>>> import numpy as np
>>> np.set_printoptions(precision=2, suppress=True, linewidth=140, sign=" ")
>>> rnd = lambda a: np.round(a, 2) + 0
>>> J = np.load("data.npy")
>>> J
array([[-0.8, -1.1,  0. ,  0.1],
       [ 0.1,  0.1,  0.5, -0.3],
       [-0.8,  0.3, -0.7,  0. ]])
>>> J @ J
Traceback (most recent call last):
  File "<python-input-5>", line 1, in <module>
    J @ J
    ~~^~~
ValueError: matmul: Input operand 1 has a mismatch in its core dimension 0, with gufunc signature (n?,k),(k,m?)->(n?,m?) (size 3 is different from 4)
>>> cov = J.T @ J
>>> (J @ J.T).shape
(3, 3)
>>> rnd(cov)
array([[ 1.29,  0.65,  0.61, -0.11],
       [ 0.65,  1.31, -0.16, -0.14],
       [ 0.61, -0.16,  0.74, -0.15],
       [-0.11, -0.14, -0.15,  0.1 ]])
>>> print(np.linalg.matrix_rank(cov))
3
>>> np.allclose(cov, cov.T)
True
>>> K = np.loadtxt("mat.csv", delimiter=",")
>>> print(K)
[[-0.5 -1.   8. ]
 [ 0.7 -0.6 -4.5]
 [ 0.4 -0.5  0. ]]
>>> Y = np.array([[-1, -7, 5], [-6, 9, 1]])
>>> cent = np.kron(Y, K)
>>> rnd(np.linalg.norm(cent, 2)), rnd(np.linalg.norm(Y, 2) * np.linalg.norm(K, 2))
(np.float64(114.08), np.float64(114.08))
>>> cent.shape
(6, 9)
>>> print(np.linalg.matrix_rank(cent))
6
>>> rnd(cent)
array([[  0.5,   1. ,  -8. ,   3.5,   7. , -56. ,  -2.5,  -5. ,  40. ],
       [ -0.7,   0.6,   4.5,  -4.9,   4.2,  31.5,   3.5,  -3. , -22.5],
       [ -0.4,   0.5,   0. ,  -2.8,   3.5,   0. ,   2. ,  -2.5,   0. ],
       [  3. ,   6. , -48. ,  -4.5,  -9. ,  72. ,  -0.5,  -1. ,   8. ],
       [ -4.2,   3.6,  27. ,   6.3,  -5.4, -40.5,   0.7,  -0.6,  -4.5],
       [ -2.4,   3. ,   0. ,   3.6,  -4.5,   0. ,   0.4,  -0.5,   0. ]])
>>> O = K.astype(float).copy()
>>> for j in range(3):
...     O[:, j] -= O[:, :j] @ (O[:, :j].T @ O[:, j])
...     O[:, j] /= np.linalg.norm(O[:, j])
... 
>>> print(rnd(O.T @ O))
[[ 1.  0.  0.]
 [ 0.  1.  0.]
 [ 0.  0.  1.]]
>>> rng = np.random.default_rng(68367)
>>> z = rng.permutation(3)
>>> Y = K[:, z] * rng.choice([-1, 1], 3)
>>> Y
array([[-8. , -1. , -0.5],
       [ 4.5, -0.6,  0.7],
       [-0. , -0.5,  0.4]])
>>> Uu, _, Vt = np.linalg.svd(K.T @ Y)
>>> z
array([ 2,  1,  0])
>>> rnd(Uu @ Vt)
array([[ 0.,  0.,  1.],
       [ 0.,  1.,  0.],
       [-1.,  0.,  0.]])
